$ python3 -q
>>> import numpy as np
>>> np.set_printoptions(suppress=True, linewidth=100)
>>> rd = lambda a: np.round(a, 2) + 0
>>> rng = np.random.default_rng(75828)
>>> feats = (rng.random((4, 4)) < 0.3) + np.eye(4)
>>> feats /= feats.sum(axis=1, keepdims=True)
>>> rd(feats)
array([[0.5 , 0.5 , 0.  , 0.  ],
       [0.33, 0.33, 0.  , 0.33],
       [0.  , 0.  , 1.  , 0.  ],
       [0.5 , 0.  , 0.  , 0.5 ]])
>>> rd(np.kron(np.eye(2, dtype=int), feats))
array([[0.5 , 0.5 , 0.  , 0.  , 0.  , 0.  , 0.  , 0.  ],
       [0.33, 0.33, 0.  , 0.33, 0.  , 0.  , 0.  , 0.  ],
       [0.  , 0.  , 1.  , 0.  , 0.  , 0.  , 0.  , 0.  ],
       [0.5 , 0.  , 0.  , 0.5 , 0.  , 0.  , 0.  , 0.  ],
       [0.  , 0.  , 0.  , 0.  , 0.5 , 0.5 , 0.  , 0.  ],
       [0.  , 0.  , 0.  , 0.  , 0.33, 0.33, 0.  , 0.33],
       [0.  , 0.  , 0.  , 0.  , 0.  , 0.  , 1.  , 0.  ],
       [0.  , 0.  , 0.  , 0.  , 0.5 , 0.  , 0.  , 0.5 ]])
>>> rd(np.einsum("ii->", feats))
np.float64(2.33)
>>> rd(np.einsum("ij,ji->", feats, feats))
np.float64(1.94)
>>> rd(np.linalg.det(2 * feats)), rd(np.linalg.det(feats))
(np.float64(1.33), np.float64(0.08))
>>> M2 = feats + rng.integers(-2, 3, (4, 3)) @ rng.integers(-2, 3, (3, 4))
>>> rd(M2)
array([[-3.5 ,  0.5 ,  2.  ,  2.  ],
       [ 2.33,  2.33, -2.  , -1.67],
       [-8.  ,  0.  ,  9.  ,  4.  ],
       [ 2.5 , -2.  , -2.  ,  0.5 ]])
>>> np.abs(M2 - feats).sum(axis=1)
array([ 8.,  8., 20.,  6.])
>>> np.linalg.matrix_rank(M2 - feats, tol=1e-8)
np.int64(3)
>>> rd(np.linalg.svd(feats, compute_uv=False))
array([1.03, 1.  , 0.5 , 0.16])
>>> np.zeros(4, 4)
Traceback (most recent call last):
  File "<python-input-16>", line 1, in <module>
    np.zeros(4, 4)
    ~~~~~~~~^^^^^^
TypeError: Cannot interpret '4' as a data type
>>> np.abs(feats).max()
np.float64(1.0)
>>> rd(np.diff(feats, axis=0))
array([[-0.17, -0.17,  0.  ,  0.33],
       [-0.33, -0.33,  1.  , -0.33],
       [ 0.5 ,  0.  , -1.  ,  0.5 ]])
>>> O = feats.astype(float).copy()
>>> for j in range(4):
...     O[:, j] -= O[:, :j] @ (O[:, :j].T @ O[:, j])
...     O[:, j] /= np.linalg.norm(O[:, j])
... 
>>> rd(O.T @ feats)
array([[ 0.78,  0.46,  0.  ,  0.46],
       [ 0.  ,  0.38,  0.  , -0.27],
       [ 0.  ,  0.  ,  1.  ,  0.  ],
       [ 0.  ,  0.  ,  0.  ,  0.28]])
>>> rd(O.T @ O)
array([[1., 0., 0., 0.],
       [0., 1., 0., 0.],
       [0., 0., 1., 0.],
       [0., 0., 0., 1.]])
>>> proj = np.triu(np.array([[0, 7, 2, 5], [1, 9, -9, 6], [-2, -2, -3, 8], [3, 0, -7, 0]]), 1) + np.eye(4)
>>> M2 = proj @ feats @ np.linalg.inv(proj)
>>> rd(np.trace(M2)), rd(np.trace(feats))
(np.float64(2.33), np.float64(2.33))
>>> np.linalg.matrix_rank(M2)
np.int64(4)
>>> rd(np.poly(M2))
array([ 1.  , -2.33,  1.75, -0.5 ,  0.08])
>>> rd(M2)
array([[   5.33,  -34.5 , -319.17, 2738.5 ],
       [   3.33,  -23.  , -222.67, 1906.  ],
       [   4.  ,  -28.  , -259.  , 2224.  ],
       [   0.5 ,   -3.5 ,  -32.5 ,  279.  ]])
>>> A = np.array([[0.3, 2.0, 0.5, 0.0], [-1.2, -0.7, 0.6, 0.1], [-0.2, -0.3, 0.9, 0.6]])
>>> A
array([[ 0.3,  2. ,  0.5,  0. ],
       [-1.2, -0.7,  0.6,  0.1],
       [-0.2, -0.3,  0.9,  0.6]])
>>> M2 = np.array([[9, 0, 6], [6, 0, 5], [0, 3, 1], [6, 1, 9]])
>>> rd(np.einsum("ik,kj->ji", A, M2))
array([[ 14.7, -14.4,   0. ],
       [  1.5,   1.9,   3.3],
       [ 12.3,  -9.2,   3.6]])
>>> np.linalg.matrix_rank(np.vstack([A, M2.T]))
np.int64(4)
>>> rd(A @ M2)
array([[ 14.7,   1.5,  12.3],
       [-14.4,   1.9,  -9.2],
       [  0. ,   3.3,   3.6]])
>>> rd(A - A[0])
array([[ 0. ,  0. ,  0. ,  0. ],
       [-1.5, -2.7,  0.1,  0.1],
       [-0.5, -2.3,  0.4,  0.6]])
>>> A[:, 4]
Traceback (most recent call last):
  File "<python-input-36>", line 1, in <module>
    A[:, 4]
    ~^^^^^^
IndexError: index 4 is out of bounds for axis 1 with size 4
>>> np.count_nonzero(A)
np.int64(11)
>>> rd(np.diff(A, axis=0))
array([[-1.5, -2.7,  0.1,  0.1],
       [ 1. ,  0.4,  0.3,  0.5]])
>>> t = np.radians(176)
>>> R = np.eye(4)
>>> R[3, 3] = R[1, 1] = np.cos(t)
>>> R[3, 1], R[1, 3] = -np.sin(t), np.sin(t)
>>> rd(R)
array([[ 1.  ,  0.  ,  0.  ,  0.  ],
       [ 0.  , -1.  ,  0.  ,  0.07],
       [ 0.  ,  0.  ,  1.  ,  0.  ],
       [ 0.  , -0.07,  0.  , -1.  ]])
>>> M2 = A @ R.T
>>> rd(np.abs(M2 - A).max(axis=0))
array([0.  , 4.  , 0.  , 1.18])
>>> rd(np.linalg.det(R)), rd(np.trace(R))
(np.float64(1.0), np.float64(0.0))
